% ipython --no-banner

In [1]: import numpy as np

In [2]: from numpy import linalg as LA

In [3]: np.set_printoptions(precision=1, suppress=True, linewidth=100, floatmode="fixed")

In [4]: M = np.array([[0.4, -1.4, -1.9, -8.6],
   ...:     [-1.5, -0.6, 2.0, 4.4],
   ...:     [-0.9, -1.6, 3.1, -0.6],
   ...:     [0.6, 1.8, -2.9, -1.8],
   ...:     [0.2, 0.2, -0.5, -0.2],
   ...:     [2.0, -2.5, -1.2, -8.2],
   ...:     [0.3, -3.1, 0.4, -2.7],
   ...:     [0.3, -1.6, 0.4, -1.2],
   ...:     [1.2, 1.6, -1.6, 1.2],
   ...:     [0.3, 5.2, -1.6, 5.1]])

In [5]: vec = np.array([6, -8, 1, 1])

In [6]: target = M @ vec

In [7]: c, lr = np.zeros(4), 1 / LA.norm(M, 2) ** 2

In [8]: for i in range(8):
   ...:     c -= lr * M.T @ (M @ c - target)
   ...:     if i % 2 == 0: print(i, round(LA.norm(M @ c - target), 1))
   ...: 
0 32.5
2 22.5
4 18.2
6 16.3

In [9]: c
Out[9]: array([ 0.1, -4.4,  2.3, -1.2])

In [10]: round(float(LA.cond(M)), 1)
Out[10]: 10.2

In [11]: Xs = M - M.mean(axis=0)

In [12]: evecs = LA.svd(Xs)[2][:2]

In [13]: M2 = Xs - Xs @ evecs.T @ evecs

In [14]: M2.std(axis=0)
Out[14]: array([0.5, 0.4, 0.4, 0.2])

In [15]: np.round(np.cov(Xs @ evecs.T, rowvar=False), 1) + 0
Out[15]: 
array([[23.8,  0.0],
       [ 0.0,  6.6]])

In [16]: LA.norm(M2, axis=1).round(6).argmax()
Out[16]: np.int64(2)

In [17]: Z = M[[1, 0]].astype(float)

In [18]: for _ in range(5):
    ...:     idx = LA.norm(M[:, None] - Z, axis=-1).argmin(axis=1)
    ...:     Z = np.array([M[idx == j].mean(axis=0) for j in range(2)])
    ...: 

In [19]: idx
Out[19]: array([1, 0, 0, 0, 0, 1, 1, 0, 0, 0])

In [20]: Z[1] - Z[0]
Out[20]: array([ 0.9, -3.0, -0.7, -7.5])

In [21]: Z.round(1) + 0
Out[21]: 
array([[ 0.0,  0.7, -0.2,  1.0],
       [ 0.9, -2.3, -0.9, -6.5]])

In [22]: np.abs(Z[1] - Z[0]).argmax()
Out[22]: np.int64(3)

In [23]: M2 = np.c_[M[:, :3] @ np.array([[0, -1, 2], [-1, -1, 0], [0, -2, -2]]), np.array([0, 1, -1, -1, 1, -1, 2, -1, -2, 1])]

In [24]: M2
Out[24]: 
array([[ 1.4,  4.8,  4.6,  0.0],
       [ 0.6, -1.9, -7.0,  1.0],
       [ 1.6, -3.7, -8.0, -1.0],
       [-1.8,  3.4,  7.0, -1.0],
       [-0.2,  0.6,  1.4,  1.0],
       [ 2.5,  2.9,  6.4, -1.0],
       [ 3.1,  2.0, -0.2,  2.0],
       [ 1.6,  0.5, -0.2, -1.0],
       [-1.6,  0.4,  5.6, -2.0],
       [-5.2, -2.3,  3.8,  1.0]])

In [25]: np.round(LA.norm(M2 - M @ LA.lstsq(M, M2)[0], axis=0), 1) + 0
Out[25]: array([0.0, 0.0, 0.0, 3.3])

In [26]: np.round(LA.lstsq(M, M2[:, 0])[0], 1) + 0
Out[26]: array([ 0.0, -1.0,  0.0,  0.0])

In [27]: LA.matrix_rank(np.c_[M, M2])
Out[27]: np.int64(5)

In [28]: Xs = M - M.mean(axis=0)

In [29]: Uu, sv, vt = LA.svd(Xs, full_matrices=False)

In [30]: (np.sign(Uu[:, 0]) == np.sign(Uu[0, 0])).astype(int)
Out[30]: array([1, 0, 0, 1, 0, 1, 1, 1, 0, 0])

In [31]: np.round(sv ** 2 / (sv ** 2).sum(), 1) + 0
Out[31]: array([0.8, 0.2, 0.0, 0.0])

In [32]: np.abs(vt[-1])
Out[32]: array([0.8, 0.3, 0.6, 0.1])

In [33]: np.round((sv ** 2).sum() ** 2 / (sv ** 4).sum(), 1)
Out[33]: np.float64(1.6)

In [34]: LA.matrix_rank(Xs)
Out[34]: np.int64(4)

In [35]: np.abs(vt[0]).argmax()
Out[35]: np.int64(3)

In [36]: X = np.load("arr.npy")

In [37]: X
Out[37]: 
array([[ 2,  2,  5,  6,  2],
       [ 2,  5,  5,  9,  6],
       [ 5,  5, 14, 18,  6],
       [ 6,  9, 18, 27, 12],
       [ 2,  6,  6, 12,  8]])

In [38]: round(LA.det(X[::-1]), 1)
Out[38]: np.float64(-0.0)

In [39]: round(LA.det(2 * X), 1), np.round(LA.det(X), 1)
Out[39]: (np.float64(0.0), np.float64(0.0))

In [40]: np.kron(np.eye(2, dtype=int), X)
Out[40]: 
array([[ 2,  2,  5,  6,  2,  0,  0,  0,  0,  0],
       [ 2,  5,  5,  9,  6,  0,  0,  0,  0,  0],
       [ 5,  5, 14, 18,  6,  0,  0,  0,  0,  0],
       [ 6,  9, 18, 27, 12,  0,  0,  0,  0,  0],
       [ 2,  6,  6, 12,  8,  0,  0,  0,  0,  0],
       [ 0,  0,  0,  0,  0,  2,  2,  5,  6,  2],
       [ 0,  0,  0,  0,  0,  2,  5,  5,  9,  6],
       [ 0,  0,  0,  0,  0,  5,  5, 14, 18,  6],
       [ 0,  0,  0,  0,  0,  6,  9, 18, 27, 12],
       [ 0,  0,  0,  0,  0,  2,  6,  6, 12,  8]])

In [41]: np.einsum("ii->", X)
Out[41]: np.int64(56)

In [42]: u, r1 = X[1], X[3]

In [43]: u @ r1
Out[43]: np.int64(462)

In [44]: u @ u
Out[44]: np.int64(171)

In [45]: p = (u @ r1) / (u @ u) * u

In [46]: LA.matrix_rank(np.outer(u, r1))
Out[46]: np.int64(1)

In [47]: p
Out[47]: array([ 5.4, 13.5, 13.5, 24.3, 16.2])

In [48]: vec = np.array([8, -5, 4, 8])

In [49]: target = M @ vec

In [50]: np.round(LA.pinv(M) @ M, 1) + 0
Out[50]: 
array([[1.0, 0.0, 0.0, 0.0],
       [0.0, 1.0, 0.0, 0.0],
       [0.0, 0.0, 1.0, 0.0],
       [0.0, 0.0, 0.0, 1.0]])

In [51]: LA.solve(M.T @ M, M.T @ target)
Out[51]: array([ 8.0, -5.0,  4.0,  8.0])

In [52]: LA.lstsq(M, target)[0]
Out[52]: array([ 8.0, -5.0,  4.0,  8.0])

In [53]: rng = np.random.default_rng(76)

In [54]: target = target + 0.1 * rng.normal(size=10)

In [55]: target
Out[55]: array([-66.3,  34.4,   8.5, -30.1,  -2.9, -42.1,  -2.0,   2.5,   4.9,  10.6])

In [56]: c, *_ = LA.lstsq(M, target)

In [57]: [round(float(LA.norm(LA.solve(M.T @ M + lam * np.eye(4), M.T @ target))), 2) for lam in (0, 1, 10, 100)]
Out[57]: [13.01, 11.12, 7.41, 4.19]

In [58]: round(LA.norm(target - M @ c), 1)
Out[58]: np.float64(0.3)

In [59]: A = np.loadtxt("w.csv", delimiter=",")

In [60]: A
Out[60]: 
array([[-3.0, -1.0,  7.0,  5.0],
       [ 4.0, -5.0,  5.0,  1.0],
       [-1.0,  6.0, -4.0, -1.0],
       [ 0.0, -4.0,  7.0,  4.0]])

In [61]: M2 = A + rng.integers(-2, 3, (4, 3)) @ rng.integers(-2, 3, (3, 4))

In [62]: M2
Out[62]: 
array([[-1.0, -9.0,  5.0, -1.0],
       [ 3.0, -6.0,  8.0, -3.0],
       [-2.0,  4.0, -7.0,  0.0],
       [ 1.0, -8.0, 10.0, -3.0]])

In [63]: M2 - A
Out[63]: 
array([[ 2.0, -8.0, -2.0, -6.0],
       [-1.0, -1.0,  3.0, -4.0],
       [-1.0, -2.0, -3.0,  1.0],
       [ 1.0, -4.0,  3.0, -7.0]])

In [64]: np.round(LA.svd(M2 - A, compute_uv=False), 1) + 0
Out[64]: array([13.3,  6.7,  1.9,  0.0])

In [65]: Q = M2.astype(float).copy()

In [66]: for j in range(4):
    ...:     Q[:, j] -= Q[:, :j] @ (Q[:, :j].T @ Q[:, j])
    ...:     Q[:, j] /= LA.norm(Q[:, j])
    ...: 

In [67]: np.round(Q.T @ Q, 1) + 0
Out[67]: 
array([[1.0, 0.0, 0.0, 0.0],
       [0.0, 1.0, 0.0, 0.0],
       [0.0, 0.0, 1.0, 0.0],
       [0.0, 0.0, 0.0, 1.0]])

In [68]: P = np.triu(np.array([[1, 2, 2, 2], [0, 1, 0, 0], [0, 1, 2, 0], [2, 2, 1, 2]]), 1) + np.eye(4)

In [69]: M2 = P @ A @ LA.inv(P)

In [70]: np.poly(M2)
Out[70]: array([   1.0,    8.0,   -9.0, -127.0,   67.0])

In [71]: Q, R = LA.qr(A)

In [72]: round(np.trace(Q @ Q.T), 1)
Out[72]: np.float64(4.0)

In [73]: np.allclose(R.T @ R, A.T @ A)
Out[73]: True

In [74]: Q @ R
Out[74]: 
array([[-3.0, -1.0,  7.0,  5.0],
       [ 4.0, -5.0,  5.0,  1.0],
       [-1.0,  6.0, -4.0, -1.0],
       [ 0.0, -4.0,  7.0,  4.0]])

In [75]: np.abs(np.diag(R))
Out[75]: array([5.1, 7.6, 4.9, 0.4])

In [76]: np.round(Q.T @ Q, 1) + 0
Out[76]: 
array([[1.0, 0.0, 0.0, 0.0],
       [0.0, 1.0, 0.0, 0.0],
       [0.0, 0.0, 1.0, 0.0],
       [0.0, 0.0, 0.0, 1.0]])
